% python3 -q
>>> import numpy as np
>>> np.set_printoptions(precision=2, suppress=True, linewidth=100, floatmode="fixed")
>>> def rnd(a):
...     return np.round(a, 2) + 0
... 
>>> A = np.load("sample14.npy")
>>> print(A)
[[-1.00  5.00]
 [ 0.00  4.00]]
>>> proj = np.triu(np.array([[0, 1], [2, 0]]), 1) + np.eye(2)
>>> out = proj @ A @ np.linalg.inv(proj)
>>> np.linalg.matrix_rank(out)
np.int64(2)
>>> np.poly(out)
array([ 1.00, -3.00, -4.00])
>>> print(proj @ A - A @ proj)
[[0.00 5.00]
 [0.00 0.00]]
>>> print(np.trace(out), np.trace(A))
3.0 3.0
>>> rnd(np.linalg.det(A.T))
np.float64(-4.0)
>>> print(rnd(np.linalg.det(2 * A)), rnd(np.linalg.det(A)))
-16.0 -4.0
>>> print(rnd(np.linalg.eigvals(A).sum().real))
3.0
>>> np.einsum("ii->", A)
np.float64(3.0)
>>> np.poly(A)
array([ 1.00, -3.00, -4.00])
>>> np.kron(np.eye(2, dtype=int), A)
array([[-1.00,  5.00, -0.00,  0.00],
       [ 0.00,  4.00,  0.00,  0.00],
       [-0.00,  0.00, -1.00,  5.00],
       [ 0.00,  0.00,  0.00,  4.00]])
>>> rng = np.random.default_rng(238915)
>>> lab = rng.permutation(2)
>>> print(lab)
[0 1]
>>> out = A[lab][:, lab]
>>> rnd(np.linalg.det(out)), rnd(np.linalg.det(A[lab]))
(np.float64(-4.0), np.float64(-4.0))
>>> np.diag(out)
array([-1.00,  4.00])
>>> np.allclose(out, A)
True
>>> F = np.load("data.npy")
>>> F
array([[ 0,  0,  0,  0],
       [ 8, -3,  0,  0],
       [-7, -4,  3,  0],
       [-6, -2, -4, -9]])
>>> # triangular
>>> [int(np.linalg.matrix_rank(np.linalg.matrix_power(F, p))) for p in range(1, 5)]
[3, 3, 3, 3]
>>> print(np.linalg.matrix_rank(F - F[0, 0] * np.eye(4)))
3
>>> m1 = np.load("a.npy")
>>> print(m1)
[[  0  -3   2]
 [  3   0  11]
 [ -2 -11   0]]
>>> # rank 2
>>> left, sv, vt = np.linalg.svd(m1)
>>> V = vt[:(sv > 1e-8).sum()]
>>> x0 = m1[1] + -3 * m1[0] + rng.integers(2) * np.eye(3)[2]
>>> x0
array([3.00, 9.00, 6.00])
>>> np.linalg.matrix_rank(np.vstack([m1, x0]))
np.int64(3)
>>> rnd(np.abs(np.linalg.eigvals(F)).max())
np.float64(9.0)
>>> np.allclose(F, F.T)
False
>>> (F - F.T) / 2
array([[ 0.00, -4.00,  3.50,  3.00],
       [ 4.00,  0.00,  2.00,  1.00],
       [-3.50, -2.00,  0.00,  2.00],
       [-3.00, -1.00, -2.00,  0.00]])
>>> print(np.trace(F))
-9
>>> arr = np.array([[-0.8, 1.8, -1.6],
...     [-0.2, 0.2, 0.3],
...     [0.8, -0.8, 0.9],
...     [-1.1, -0.6, -0.1],
...     [-0.5, 0.9, -0.2],
...     [-1.1, 1.3, -1.6],
...     [-0.3, -0.1, -0.6],
...     [2.6, 0.0, -0.6],
...     [-2.0, -0.4, 1.4],
...     [0.1, 0.3, -0.8],
...     [1.3, -0.2, 1.4],
...     [1.6, 0.9, 0.1],
...     [-0.2, -0.6, -0.5],
...     [-0.8, 1.0, -1.0],
...     [0.6, 1.3, 0.3],
...     [1.6, 0.0, -0.2],
...     [2.0, 1.8, -0.3],
...     [-0.8, 2.3, -1.6],
...     [1.5, 0.4, -0.7],
...     [-0.3, -0.5, 0.8],
...     [0.3, -1.4, 1.4],
...     [0.0, -1.4, 2.1],
...     [-0.9, 0.9, -0.3]])
>>> arr[:, 0] = 3 * arr[:, 1] + 0.3 * rng.normal(size=23)
>>> print(rnd(arr))
[[ 5.83  1.80 -1.60]
 [ 0.82  0.20  0.30]
 [-2.21 -0.80  0.90]
 [-1.52 -0.60 -0.10]
 [ 2.50  0.90 -0.20]
 [ 3.72  1.30 -1.60]
 [-0.20 -0.10 -0.60]
 [ 0.20  0.00 -0.60]
 [-1.24 -0.40  1.40]
 [ 1.00  0.30 -0.80]
 [-0.68 -0.20  1.40]
 [ 3.07  0.90  0.10]
 [-2.01 -0.60 -0.50]
 [ 3.12  1.00 -1.00]
 [ 3.97  1.30  0.30]
 [-0.39  0.00 -0.20]
 [ 5.54  1.80 -0.30]
 [ 6.17  2.30 -1.60]
 [ 1.57  0.40 -0.70]
 [-1.85 -0.50  0.80]
 [-4.16 -1.40  1.40]
 [-4.24 -1.40  2.10]
 [ 2.91  0.90 -0.30]]
>>> gram = np.cov(arr, rowvar=False)
>>> np.argsort(-arr.std(axis=0).round(6), kind="stable")
array([0, 2, 1])
>>> print(np.argwhere(np.triu(np.abs(np.corrcoef(arr.T)) > 0.8, 1)))
[[0 1]]
>>> rnd(gram)
array([[ 9.17,  3.04, -2.26],
       [ 3.04,  1.02, -0.76],
       [-2.26, -0.76,  1.04]])
>>> out = arr / np.linalg.norm(arr, axis=1, keepdims=True)
>>> gram = out @ out.T
>>> rnd(np.degrees(np.arccos(np.clip(gram[22, 4], -1, 1))))
np.float64(2.89)
>>> rnd(np.linalg.norm(out, axis=1))
array([1.00, 1.00, 1.00, 1.00, 1.00, 1.00, 1.00, 1.00, 1.00, 1.00, 1.00, 1.00, 1.00, 1.00, 1.00,
       1.00, 1.00, 1.00, 1.00, 1.00, 1.00, 1.00, 1.00])
>>> M = np.load("mat.npy")
>>> print(rnd(M))
[[ 0.30  0.70 -0.57 -0.32]
 [ 0.70  0.30  0.57  0.32]
 [-0.57  0.57  0.53 -0.26]
 [-0.32  0.32 -0.26  0.86]]
>>> vals, V = np.linalg.eigh(M)
>>> (vals > 1e-8).sum(), (vals < -1e-8).sum()
(np.int64(3), np.int64(1))
>>> np.unique(vals.round(6) + 0, return_counts=True)[1]
array([1, 3])
>>> vals.sum(), np.trace(M)
(np.float64(2.0), np.float64(2.0))
>>> rnd(V.T @ M @ V)
array([[-1.00,  0.00,  0.00,  0.00],
       [ 0.00,  1.00,  0.00,  0.00],
       [ 0.00,  0.00,  1.00,  0.00],
       [ 0.00,  0.00,  0.00,  1.00]])
>>> rnd(V @ np.diag(vals) @ V.T)
array([[ 0.30,  0.70, -0.57, -0.32],
       [ 0.70,  0.30,  0.57,  0.32],
       [-0.57,  0.57,  0.53, -0.26],
       [-0.32,  0.32, -0.26,  0.86]])
>>> K = np.loadtxt("arr.csv", delimiter=",")
>>> K
array([[ 0.00,  0.00,  0.00,  0.00],
       [ 0.00,  9.00,  0.00,  9.00],
       [ 0.00,  3.00,  8.00, -3.00],
       [ 0.00, -1.00, -7.00,  1.00]])
>>> # looks like rank 3
>>> x0 = np.array([1, 5, 2, 3])
>>> print((K @ x0).argmax())
1
>>> np.linalg.norm(K @ x0) <= np.linalg.norm(K, 2) * np.linalg.norm(x0) + 1e-9
np.True_
>>> K * x0
array([[  0.00,   0.00,   0.00,   0.00],
       [  0.00,  45.00,   0.00,  27.00],
       [  0.00,  15.00,  16.00,  -9.00],
       [  0.00,  -5.00, -14.00,   3.00]])
>>> K @ (2 * x0)
array([  0.00, 144.00,  44.00, -32.00])
>>> K @ np.ones(4)
array([ 0.00, 18.00,  8.00, -7.00])
>>> np.sign((K @ x0).round(6))
array([ 0.00,  1.00,  1.00, -1.00])
>>> r = np.linalg.matrix_rank(K)
>>> print(r)
3
>>> ns = np.linalg.svd(K)[2][r:].T
>>> [int(np.linalg.matrix_rank(K[:i])) for i in range(1, len(K) + 1)]
[0, 1, 2, 3]
>>> [int(np.linalg.matrix_rank(K[:, :j + 1])) for j in range(4)]
[0, 1, 2, 3]
>>> [int(np.linalg.matrix_rank(np.delete(K, i, axis=0))) for i in range(4)]
[3, 2, 2, 2]
>>> print(ns.shape)
(4, 1)
>>> K @ ns
array([[0.00],
       [0.00],
       [0.00],
       [0.00]])
>>> left, sv, vt = np.linalg.svd(K)
>>> V = vt[:(sv > 1e-8).sum()]
>>> x0 = K[2] + -2 * K[1] + rng.integers(2) * np.eye(4)[3]
>>> x0
array([  0.00, -15.00,   8.00, -20.00])
>>> rnd(np.diag(V.T @ V))
array([0.00, 1.00, 1.00, 1.00])
>>> rnd(np.linalg.norm(x0 - V.T @ V @ x0))
np.float64(0.0)
>>> rnd(V.T @ V)
array([[0.00, 0.00, 0.00, 0.00],
       [0.00, 1.00, 0.00, 0.00],
       [0.00, 0.00, 1.00, 0.00],
       [0.00, 0.00, 0.00, 1.00]])
>>> np.allclose(V.T @ V @ x0, x0)
True
>>> out = np.array([[3, -1], [2, 3]])
>>> C = np.array([[1]])
>>> data = np.block([[out, np.array([[0], [-2]])], [np.zeros((1, 2)), C]])
>>> data
array([[ 3.00, -1.00,  0.00],
       [ 2.00,  3.00, -2.00],
       [ 0.00,  0.00,  1.00]])
>>> f, v = data[0], data[1]
>>> f @ f
np.float64(10.0)
>>> p = (f @ v) / (f @ f) * f
>>> print(np.linalg.matrix_rank(np.outer(f, v)))
1
>>> x0 = np.array([1, -1, -2])
>>> target = data @ x0
>>> c, lr = np.zeros(3), 1 / np.linalg.norm(data, 2) ** 2
>>> for i in range(6):
...     c -= lr * data.T @ (data @ c - target)
...     if i % 2 == 0: print(i, round(np.linalg.norm(data @ c - target), 2))
... 
0 2.15
2 1.59
4 1.44
>>> rnd(np.linalg.cond(data))
np.float64(4.98)
>>> out = np.linalg.inv(data)
>>> rnd(out)
array([[ 0.27,  0.09,  0.18],
       [-0.18,  0.27,  0.55],
       [ 0.00,  0.00,  1.00]])
>>> print(rnd(np.linalg.inv(out)))
[[ 3.00 -1.00  0.00]
 [ 2.00  3.00 -2.00]
 [ 0.00  0.00  1.00]]
>>> rnd(np.linalg.slogdet(data)[0])
np.float64(1.0)
>>> rnd(np.linalg.det(data.T))
np.float64(11.0)
>>> rnd(np.linalg.det(2 * data)), rnd(np.linalg.det(data))
(np.float64(88.0), np.float64(11.0))
>>> print(np.poly(data))
[  1.00  -7.00  17.00 -11.00]
>>> np.einsum("ii->", data)
np.float64(7.0)
>>> rnd(np.linalg.eigvals(data).sum().real)
np.float64(7.0)
>>> out = np.c_[arr[:, :1] @ np.array([[-5]]), np.array([-2, 0, 3, -1, 1, 1, 3, 3, 0, 3, 2, -3, 1, -2, 0, -3, 3, -2, -2, 0, 1, 0, 0])]
>>> rnd(out)
array([[-29.17,  -2.00],
       [ -4.08,   0.00],
       [ 11.06,   3.00],
       [  7.60,  -1.00],
       [-12.51,   1.00],
       [-18.60,   1.00],
       [  1.02,   3.00],
       [ -1.02,   3.00],
       [  6.21,   0.00],
       [ -4.98,   3.00],
       [  3.42,   2.00],
       [-15.34,  -3.00],
       [ 10.05,   1.00],
       [-15.62,  -2.00],
       [-19.87,   0.00],
       [  1.93,  -3.00],
       [-27.71,   3.00],
       [-30.86,  -2.00],
       [ -7.85,  -2.00],
       [  9.24,   0.00],
       [ 20.79,   1.00],
       [ 21.18,   0.00],
       [-14.54,   0.00]])
>>> print(rnd(np.linalg.lstsq(arr, out[:, 0])[0]))
[-5.00  0.00  0.00]
>>> np.linalg.matrix_rank(out)
np.int64(2)
>>> E = np.loadtxt("layer15.csv", delimiter=",")
>>> E
array([[-3.00, -8.00],
       [-4.00,  3.00]])
>>> np.poly(E)
array([  1.00,   0.00, -41.00])
